% ipython --no-banner

In [1]: import numpy as np

In [2]: from numpy import linalg as LA

In [3]: np.set_printoptions(precision=2, suppress=True, linewidth=200, floatmode="fixed")

In [4]: mat = np.array([[2.0, -7.0, 2.0, -3.0, -1.0],
   ...:     [-6.0, -5.0, -2.0, -3.0, -3.0],
   ...:     [0.0, 0.0, 3.0, -2.0, -3.0],
   ...:     [0.0, 0.0, 2.0, 2.0, -2.0],
   ...:     [0.0, 0.0, -1.0, -2.0, 2.0]])

In [5]: B = mat / LA.norm(mat, axis=1, keepdims=True)

In [6]: gram = B @ B.T

In [7]: gram.round(2) + 0
Out[7]: 
array([[ 1.00,  0.42,  0.39,  0.00,  0.08],
       [ 0.42,  1.00,  0.21, -0.13,  0.07],
       [ 0.39,  0.21,  1.00,  0.49, -0.36],
       [ 0.00, -0.13,  0.49,  1.00, -0.96],
       [ 0.08,  0.07, -0.36, -0.96,  1.00]])

In [8]: LA.norm(B, axis=1)
Out[8]: array([1.00, 1.00, 1.00, 1.00, 1.00])

In [9]: (gram - 2 * np.eye(5)).round(6).argmax(axis=1)
Out[9]: array([1, 0, 3, 2, 0])

In [10]: P = np.triu(np.array([[1, 9, 0, 5, 2],
    ...:     [4, 3, 5, 3, 3],
    ...:     [3, 2, 5, 7, 2],
    ...:     [8, 9, 9, 2, 5],
    ...:     [3, 0, 8, 0, 7]]), 1) + np.eye(5)

In [11]: B = P @ mat @ LA.inv(P)

In [12]: LA.matrix_rank(B)
Out[12]: np.int64(5)

In [13]: np.poly(B)
Out[13]: array([   1.00,   -4.00,  -60.00,  393.00, -706.00,  520.00])

In [14]: O = mat.astype(float).copy()

In [15]: for j in range(5):
    ...:     O[:, j] -= O[:, :j] @ (O[:, :j].T @ O[:, j])
    ...:     O[:, j] /= LA.norm(O[:, j])
    ...: 

In [16]: np.round(O.T @ mat, 2) + 0
Out[16]: 
array([[ 6.32,  2.53,  2.53,  1.90,  2.53],
       [ 0.00,  8.22, -1.26,  3.79,  1.90],
       [ 0.00,  0.00,  3.74,  0.00, -4.01],
       [ 0.00,  0.00,  0.00,  3.46, -0.58],
       [ 0.00,  0.00,  0.00,  0.00,  0.77]])

In [17]: np.round(O.T @ O, 2) + 0
Out[17]: 
array([[1.00, 0.00, 0.00, 0.00, 0.00],
       [0.00, 1.00, 0.00, 0.00, 0.00],
       [0.00, 0.00, 1.00, 0.00, 0.00],
       [0.00, 0.00, 0.00, 1.00, 0.00],
       [0.00, 0.00, 0.00, 0.00, 1.00]])

In [18]: rng = np.random.default_rng(392)

In [19]: labels = rng.permutation(5)

In [20]: labels
Out[20]: array([1, 4, 2, 0, 3])

In [21]: B = mat[labels][:, labels]

In [22]: B
Out[22]: 
array([[-5.00, -3.00, -2.00, -6.00, -3.00],
       [ 0.00,  2.00, -1.00,  0.00, -2.00],
       [ 0.00, -3.00,  3.00,  0.00, -2.00],
       [-7.00, -1.00,  2.00,  2.00, -3.00],
       [ 0.00, -2.00,  2.00,  0.00,  2.00]])

In [23]: round(float(LA.det(2 * B)), 2), round(LA.det(B), 2)
Out[23]: (-16640.0, np.float64(-520.0))

In [24]: LA.eigvals(B)
Out[24]: array([-8.87+0.00j,  5.87+0.00j,  4.68+0.00j,  1.16+0.89j,  1.16-0.89j])

In [25]: round(LA.eigvals(B).sum().real, 2)
Out[25]: np.float64(4.0)

In [26]: np.poly(B)
Out[26]: array([   1.00,   -4.00,  -60.00,  393.00, -706.00,  520.00])

In [27]: np.round(LA.det(B.T), 2)
Out[27]: np.float64(-520.0)
